$ python -q
>>> import numpy as np
>>> from numpy import linalg as LA
>>> np.set_printoptions(suppress=True, linewidth=100)
>>> def rd(a):
...     return np.round(a, 2) + 0
... 
>>> mat = np.loadtxt("arr.csv", delimiter=",")
>>> print(mat)
[[ 1. -1. -1.  1. -1.  1.  1. -1.]
 [ 1.  1. -1. -1. -1. -1.  1.  1.]
 [ 1.  1. -1. -1.  1.  1. -1. -1.]]
>>> x = np.array([2, 1, 1, 1, 2, 0, 1, 1])
>>> h = np.maximum(mat @ x, 0)
>>> print(np.flatnonzero(h > 1e-9))
[1 2]
>>> print(np.maximum(mat @ x, 0) - np.maximum(-mat @ x, 0))
[-1.  1.  1.]
>>> W2 = np.sign(np.array([[8, -1, -8], [-2, -2, 8], [3, -3, -6]]))
>>> other = (np.tril(W2, -1) + np.eye(3)) @ (np.triu(W2, 1) + np.eye(3))
>>> evals = np.array([0, 2, 0])
>>> arr = np.rint(other * evals @ LA.inv(other)) + 0
>>> print(arr)
[[-2.  0.  2.]
 [ 4.  0. -4.]
 [-4.  0.  4.]]
>>> # null space of dimension 2
>>> other = arr[0, 0] * arr[1:] - np.outer(arr[1:, 0], arr[0])
>>> print(other)
[[ 0. -0.  0.]
 [ 0.  0.  0.]]
>>> print(np.flatnonzero(~other.round(6).any(axis=1)))
[0 1]
>>> print(arr[:, 0] / arr[0, 0])
[ 1. -2.  2.]
>>> F = np.loadtxt("x.csv", delimiter=",")
>>> print(rd(F))
[[ 1.    0.    0.  ]
 [ 0.   -0.5   0.87]
 [ 0.   -0.87 -0.5 ]]
>>> # 2 blocks once reordered
>>> x = np.array([-3, -3, -3])
>>> print(rd(LA.norm(x)), rd(LA.norm(F @ x)))
5.2 5.2
>>> J = np.load("m.npy")
>>> print(rd(J))
[[ 0.08  1.  ]
 [ 1.   -0.08]]
>>> print([round(float(LA.det(J[:i, :i])), 2) + 0 for i in range(1, 3)])
[0.08, -1.0]
>>> print(rd(J.T @ J))
[[1. 0.]
 [0. 1.]]
>>> print(rd(LA.svd(J, compute_uv=False)))
[1. 1.]
>>> evals, evecs = LA.eigh(J)
>>> print(np.unique(evals.round(6) + 0, return_counts=True)[1])
[1 1]
>>> print((evals > 1e-8).sum(), (evals < -1e-8).sum())
1 1
>>> print(rd(LA.svd(J, compute_uv=False)))
[1. 1.]
>>> print(rd(evecs @ np.diag(evals) @ evecs.T))
[[ 0.08  1.  ]
 [ 1.   -0.08]]
>>> print(rd(evals.sum()), rd(np.trace(J)))
0.0 0.0
>>> print(rd(LA.eigvalsh(J @ J)))
[1. 1.]
>>> feats = np.load("out1.npy")
>>> print(feats)
[[ -8.01  -2.11  -4.55]
 [ -3.    -1.73   8.13]
 [ -9.15  -1.74  -3.81]
 [ -4.98  -1.39   9.49]
 [ -5.7   -2.79   7.82]
 [ -5.07  -1.35  10.28]
 [-10.59  -1.66  -4.45]
 [ -4.71  -3.11   8.7 ]
 [ -4.36  -1.83   7.88]
 [ -5.79  -1.63   8.92]
 [ -8.38  -1.13  -4.58]
 [ -5.34  -2.02   8.23]
 [ -7.81  -1.36  -3.67]
 [-10.34  -2.6   -3.11]
 [ -4.22  -2.5    9.97]]
>>> Ac = (feats - feats.mean(axis=0)) / feats.std(axis=0)
>>> print(Ac.std(axis=0))
[1. 1. 1.]
>>> print(np.argwhere(np.abs(Ac) > 2))
[[7 1]]
>>> b = LA.lstsq(np.delete(Ac, 0, axis=1), Ac[:, 0])[0]
>>> print(rd(1 - np.var(Ac[:, 0] - np.delete(Ac, 0, axis=1) @ b)))
0.82
>>> print(rd(b))
[0.08 0.92]
>>> print(np.abs(b).argmax())
1
>>> Ac = feats - feats.mean(axis=0)
>>> evecs = LA.svd(Ac)[2][:2]
>>> other = Ac - Ac @ evecs.T @ evecs
>>> print(rd(other.std(axis=0)))
[0.08 0.53 0.04]
>>> print(rd(np.cov(Ac @ evecs.T, rowvar=False)))
[[47.71  0.  ]
 [ 0.    0.98]]
>>> other = np.c_[feats[:, :1] @ np.array([[-3]]), np.array([2, 2, 1, -2, 0, 1, 0, 0, 1, -1, -2, -1, -1, 2, 0])]
>>> print(rd(other))
[[24.03  2.  ]
 [ 9.    2.  ]
 [27.45  1.  ]
 [14.94 -2.  ]
 [17.1   0.  ]
 [15.21  1.  ]
 [31.77  0.  ]
 [14.13  0.  ]
 [13.08  1.  ]
 [17.37 -1.  ]
 [25.14 -2.  ]
 [16.02 -1.  ]
 [23.43 -1.  ]
 [31.02  2.  ]
 [12.66  0.  ]]
>>> print(LA.matrix_rank(other))
2
>>> left, s, Vt = LA.svd(feats)
>>> print(np.argmax(s[:-1] / (s[1:] + 1e-6)) + 1)
2
>>> other = left[:, :2] @ np.diag(s[:2]) @ Vt[:2]
>>> print(rd(np.abs(feats - other).max()))
1.05
>>> m1 = np.load("mat.npy")
>>> print(m1)
[[39.9  20.13  0.94]
 [41.42 20.17  1.18]
 [39.9  19.42  0.69]
 [39.08 21.01  0.02]
 [40.22 20.19  0.71]
 [39.55 19.73  0.16]
 [38.86 20.46  0.47]
 [40.89 21.   -1.39]
 [39.92 19.77 -3.18]
 [39.1  20.05  1.48]
 [39.49 18.66 -0.13]
 [40.2  19.7  -1.22]
 [40.69 19.6   0.47]
 [39.16 20.93  0.33]
 [40.17 21.35 -1.39]
 [40.7  19.08  1.29]
 [39.13 18.53 -0.08]
 [41.15 20.72 -0.2 ]]
>>> Q, evecs = LA.qr(m1[:, :1])[0], LA.qr(m1[:, 1:])[0]
>>> s = LA.svd(Q.T @ evecs, compute_uv=False)
>>> print((s > 0.9).sum())
1
>>> print(rd(s))
[1.]
>>> print(rd(np.degrees(np.arccos(s.clip(0, 1)))))
[2.35]
>>> print(rd(LA.norm(Q @ Q.T - evecs @ evecs.T, 2)))
1.0
>>> Ac = m1 - m1.mean(axis=1)
Traceback (most recent call last):
  File "<python-input-66>", line 1, in <module>
    Ac = m1 - m1.mean(axis=1)
         ~~~^~~~~~~~~~~~~~~~~
ValueError: operands could not be broadcast together with shapes (18,3) (18,) 
>>> Ac = m1 - m1.mean(axis=0)
>>> left, s, Vt = LA.svd(Ac, full_matrices=False)
>>> print(rd(Ac.mean(axis=0)))
[0. 0. 0.]
>>> print(rd((s ** 2).sum() ** 2 / (s ** 4).sum()))
2.51
>>> Ac = m1 - m1.mean(axis=0)
>>> evecs = LA.svd(Ac)[2][:1]
>>> other = Ac - Ac @ evecs.T @ evecs
>>> print(rd(other.std(axis=0)))
[0.74 0.74 0.18]
>>> print(rd(np.cov(Ac @ evecs.T, rowvar=False)))
1.41
>>> A = np.array([[0, 0, 2, -1], [2, 1, -1, -2], [0, 0, 2, -1], [0, 2, 2, -2]])
>>> print(rd(LA.det(A.T)))
0.0
>>> print(rd(LA.det(A[::-1])))
0.0
>>> print(np.kron(np.eye(2, dtype=int), A))
[[ 0  0  2 -1  0  0  0  0]
 [ 2  1 -1 -2  0  0  0  0]
 [ 0  0  2 -1  0  0  0  0]
 [ 0  2  2 -2  0  0  0  0]
 [ 0  0  0  0  0  0  2 -1]
 [ 0  0  0  0  2  1 -1 -2]
 [ 0  0  0  0  0  0  2 -1]
 [ 0  0  0  0  0  2  2 -2]]
>>> print(rd(LA.eigvals(A)))
[-0.24+1.63j -0.24-1.63j  0.  +0.j    1.48+0.j  ]
>>> print(np.einsum("ij,ji->", A, A))
-3
>>> print(rd(LA.eigvals(A).sum().real))
1.0
>>> print(np.einsum("ii->", A))
1
>>> left, s, Vt = LA.svd(A)
>>> evecs = Vt[:(s > 1e-8).sum()]
>>> rng = np.random.default_rng(7611)
>>> x = A[3] + 3 * A[2] + rng.integers(2) * np.eye(4)[0]
>>> print(x)
[ 0.  2.  8. -5.]
>>> print(rd(evecs.T @ evecs))
[[ 0.6 -0.2 -0.2 -0.4]
 [-0.2  0.9 -0.1 -0.2]
 [-0.2 -0.1  0.9 -0.2]
 [-0.4 -0.2 -0.2  0.6]]
>>> print(rd(np.diag(evecs.T @ evecs)))
[0.6 0.9 0.9 0.6]
>>> print(rd(np.trace(LA.pinv(A) @ A)))
3.0
>>> print(LA.lstsq(A[:-1].T, A[-1])[2])
2
>>> print(rd(A @ LA.pinv(A) @ A))
[[ 0.  0.  2. -1.]
 [ 2.  1. -1. -2.]
 [ 0.  0.  2. -1.]
 [ 0.  2.  2. -2.]]
>>> print(np.allclose(A[:-1].T @ LA.lstsq(A[:-1].T, A[-1])[0], A[-1]))
False
>>> hat = np.triu(np.array([[2, -4, -2, 3], [-1, 5, 5, 5], [-3, 1, 0, 0], [5, 0, -1, -2]]), 1) + np.eye(4)
>>> other = hat @ A @ LA.inv(hat)
>>> print(LA.matrix_rank(other))
3
>>> print(hat @ A - A @ hat)
[[ -8.   2.   6.   4.]
 [  0.  18.  19. -26.]
 [  0.   0.   0.   0.]
 [  0.   0. -10. -10.]]
>>> print(other)
[[  -8.  -30.  142.  177.]
 [   2.   19.  -72. -118.]
 [   0.    0.    2.   -1.]
 [   0.    2.   -8.  -12.]]
>>> print(rd(np.poly(other)))
[ 1. -1.  2. -4.  0.]
>>> left, s, Vt = LA.svd(A)
>>> print(rd(s))
[4.52 3.16 1.25 0.  ]
>>> other = left[:, :3] @ np.diag(s[:3]) @ Vt[:3]
>>> print(rd(LA.norm(A - other, 2)), rd(s[3]))
0.0 0.0
>>> print(rd(other))
[[ 0.  0.  2. -1.]
 [ 2.  1. -1. -2.]
 [ 0.  0.  2. -1.]
 [ 0.  2.  2. -2.]]
>>> print(LA.matrix_rank(other))
3
>>> print(rd(np.abs(A - other).max()))
0.0
>>> data = np.loadtxt("run8.csv", delimiter=",")
>>> print(data)
[[0. 0. 2.]
 [4. 2. 5.]
 [3. 4. 7.]
 [0. 0. 0.]
 [0. 0. 0.]
 [3. 4. 5.]
 [0. 0. 2.]
 [4. 2. 3.]
 [4. 2. 3.]
 [0. 0. 0.]
 [0. 0. 0.]
 [0. 0. 0.]
 [3. 4. 5.]
 [3. 4. 5.]
 [3. 4. 7.]
 [4. 2. 3.]
 [3. 4. 7.]
 [3. 4. 7.]
 [4. 2. 3.]
 [0. 0. 0.]]
>>> labels = rng.permutation(3)
>>> other = m1[:, labels] * rng.choice([-1, 1], 3)
>>> print(other)
[[-20.13  39.9    0.94]
 [-20.17  41.42   1.18]
 [-19.42  39.9    0.69]
 [-21.01  39.08   0.02]
 [-20.19  40.22   0.71]
 [-19.73  39.55   0.16]
 [-20.46  38.86   0.47]
 [-21.    40.89  -1.39]
 [-19.77  39.92  -3.18]
 [-20.05  39.1    1.48]
 [-18.66  39.49  -0.13]
 [-19.7   40.2   -1.22]
 [-19.6   40.69   0.47]
 [-20.93  39.16   0.33]
 [-21.35  40.17  -1.39]
 [-19.08  40.7    1.29]
 [-18.53  39.13  -0.08]
 [-20.72  41.15  -0.2 ]]
>>> left, _, Vt = LA.svd(m1.T @ other)
>>> print(labels)
[1 0 2]
>>> print(rd(left @ Vt))
[[ 0.  1.  0.]
 [-1.  0.  0.]
 [ 0.  0.  1.]]
>>> print(rd(LA.lstsq(m1, other)[0]))
[[ 0.  1.  0.]
 [-1.  0.  0.]
 [ 0.  0.  1.]]
>>> G = np.cov(data, rowvar=False)
>>> print(rd(G))
[[3.1  2.43 3.46]
 [2.43 3.15 4.44]
 [3.46 4.44 7.12]]
>>> print(rd(np.corrcoef(data[:, 0], data[:, 2])[0, 1]))
0.74
>>> print(G.shape)
(3, 3)
>>> print(rd(LA.eigvalsh(G)[::-1]))
[12.    1.12  0.24]
>>> print(rd(np.polyfit(data[:, 0], data[:, 2], 1)))
[1.12 0.91]
>>> W2 = data[[3, 5]].astype(float)
>>> for _ in range(6):
...     labels = LA.norm(data[:, None] - W2, axis=-1).argmin(axis=1)
...     W2 = np.array([data[labels == j].mean(axis=0) for j in range(2)])
... 
>>> print(labels)
[0 1 1 0 0 1 0 1 1 0 0 0 1 1 1 1 1 1 1 0]
>>> print(np.bincount(labels))
[ 8 12]
>>> print(rd(W2))
[[0.   0.   0.5 ]
 [3.42 3.17 5.  ]]
>>> print(np.abs(W2[1] - W2[0]).argmax())
2
